$ python3 -q
>>> import numpy as np
>>> import numpy.linalg as la
>>> np.set_printoptions(precision=2, suppress=True, linewidth=160, sign=" ")
>>> F = np.loadtxt("w.csv", delimiter=",")
>>> F
array([[ 6.,  1.,  1.,  9.,  1.,  8.],
       [ 5.,  1.,  1.,  8.,  8.,  9.],
       [ 0.,  0.,  4.,  0.,  0.,  7.],
       [ 6.,  1.,  1.,  9.,  1.,  8.],
       [ 7.,  9.,  6.,  7.,  7.,  9.],
       [ 5.,  6.,  9.,  7.,  2.,  5.]])
>>> # rows 0 and 3 are equal
>>> rng = np.random.default_rng(98225)
>>> out = F + rng.integers(-2, 3, (6, 5)) @ rng.integers(-2, 3, (5, 6))
>>> out
array([[-1.,  5., -2.,  1.,  9.,  8.],
       [14., -2., -6., 13.,  4., 21.],
       [-1., -1.,  1., -3.,  4.,  9.],
       [ 3., -3.,  6.,  8.,  2.,  2.],
       [ 2.,  9.,  5.,  0., 14.,  7.],
       [ 5.,  4.,  4., 12.,  4.,  9.]])
>>> np.abs(out - F).sum(axis=1)
array([ 30.,  40.,  14.,  20.,  22.,  18.])
>>> la.matrix_rank(out - F, tol=1e-8)
np.int64(5)
>>> out - F
array([[-7.,  4., -3., -8.,  8.,  0.],
       [ 9., -3., -7.,  5., -4., 12.],
       [-1., -1., -3., -3.,  4.,  2.],
       [-3., -4.,  5., -1.,  1., -6.],
       [-5.,  0., -1., -7.,  7., -2.],
       [ 0., -2., -5.,  5.,  2.,  4.]])
>>> rk = la.matrix_rank(F)
>>> rk
np.int64(5)
>>> N = la.svd(F)[2][rk:].T
>>> N.shape
(6, 1)
>>> [int(la.matrix_rank(np.delete(F, i, axis=0))) for i in range(6)]
[5, 4, 4, 5, 4, 4]
>>> [int(la.matrix_rank(F[:i])) for i in range(1, len(F) + 1)]
[1, 2, 3, 3, 4, 5]
>>> N[:, 0] / N[np.abs(N[:, 0]).round(6).argmax(), 0]
array([ 1.  , -0.44,  0.21, -0.54,  0.08, -0.12])
>>> [int(la.matrix_rank(F[:, :j + 1])) for j in range(6)]
[1, 2, 3, 4, 5, 5]
>>> np.round(F @ N, 2) + 0
array([[ 0.],
       [ 0.],
       [ 0.],
       [ 0.],
       [ 0.],
       [ 0.]])
